$ python3 -q
>>> import numpy as np
>>> np.set_printoptions(precision=1, suppress=True, linewidth=160, legacy="1.25")
>>> J = np.load("sample3.npy")
>>> print(J)
[[-3 -1 -3 -1 -3 -1]
 [-2  3 -2  3 -2  3]
 [-2  0 -2  0 -2  0]
 [-3 -1 -3 -1 -3 -1]
 [-2  3 -2  3 -2  3]
 [-2  0 -2  0 -2  0]]
>>> # looks like rank 2
>>> U, sig, Vt = np.linalg.svd(J)
>>> print(np.argmax(sig[:-1] / (sig[1:] + 1e-6)) + 1)
2
>>> other = U[:, :2] @ np.diag(sig[:2]) @ Vt[:2]
>>> print(np.round(np.linalg.norm(J - other) / np.linalg.norm(J), 1))
0.0
>>> print(other.round(1) + 0)
[[-3. -1. -3. -1. -3. -1.]
 [-2.  3. -2.  3. -2.  3.]
 [-2.  0. -2.  0. -2.  0.]
 [-3. -1. -3. -1. -3. -1.]
 [-2.  3. -2.  3. -2.  3.]
 [-2.  0. -2.  0. -2.  0.]]
>>> print(round(float(np.abs(J - other).max()), 1))
0.0
>>> print(np.allclose(J, J.T))
False
>>> print((J + J.T) / 2)
[[-3.  -1.5 -2.5 -2.  -2.5 -1.5]
 [-1.5  3.  -1.   1.   0.5  1.5]
 [-2.5 -1.  -2.  -1.5 -2.  -1. ]
 [-2.   1.  -1.5 -1.   0.  -0.5]
 [-2.5  0.5 -2.   0.  -2.   0.5]
 [-1.5  1.5 -1.  -0.5  0.5  0. ]]
>>> print((J - J.T) / 2)
[[ 0.   0.5 -0.5  1.  -0.5  0.5]
 [-0.5  0.  -1.   2.  -2.5  1.5]
 [ 0.5  1.   0.   1.5  0.   1. ]
 [-1.  -2.  -1.5  0.  -3.  -0.5]
 [ 0.5  2.5  0.   3.   0.   2.5]
 [-0.5 -1.5 -1.   0.5 -2.5  0. ]]
>>> print(np.linalg.matrix_power(J, 4))
[[ 700 -200  700 -200  700 -200]
 [-175   50 -175   50 -175   50]
 [ 350 -100  350 -100  350 -100]
 [ 700 -200  700 -200  700 -200]
 [-175   50 -175   50 -175   50]
 [ 350 -100  350 -100  350 -100]]
>>> print(np.trace(J))
-5
>>> feats = np.load("mat.npy")
>>> print(feats)
[[2 2 1 0 2 1 2 1 0 1 0 1]
 [0 2 0 2 1 1 2 0 2 0 2 1]
 [0 0 1 1 0 2 1 2 2 1 1 1]
 [0 0 0 2 0 1 0 2 0 0 1 2]
 [0 0 0 0 1 1 0 0 2 0 1 2]
 [0 0 0 0 0 2 2 0 2 2 0 2]
 [0 0 0 0 0 0 1 0 0 0 0 2]
 [0 0 0 0 0 0 0 1 2 0 1 1]
 [0 0 0 0 0 0 0 0 1 0 0 2]
 [0 0 0 0 0 0 0 0 0 0 1 2]
 [0 0 0 0 0 0 0 0 0 0 0 2]
 [0 0 0 0 0 0 0 0 0 0 0 1]]
>>> # rank 11
>>> U, sig, Vt = np.linalg.svd(feats)
>>> vecs = Vt[:(sig > 1e-8).sum()]
>>> rng = np.random.default_rng(2598)
>>> vec = feats[8] + 3 * feats[9] + rng.integers(2) * np.eye(12)[4]
>>> print(vec)
[0. 0. 0. 0. 1. 0. 0. 0. 1. 0. 3. 8.]
>>> print(np.allclose(vecs.T @ vecs @ vec, vec))
False
>>> print(round(np.linalg.norm(vec - vecs.T @ vecs @ vec), 1))
0.5
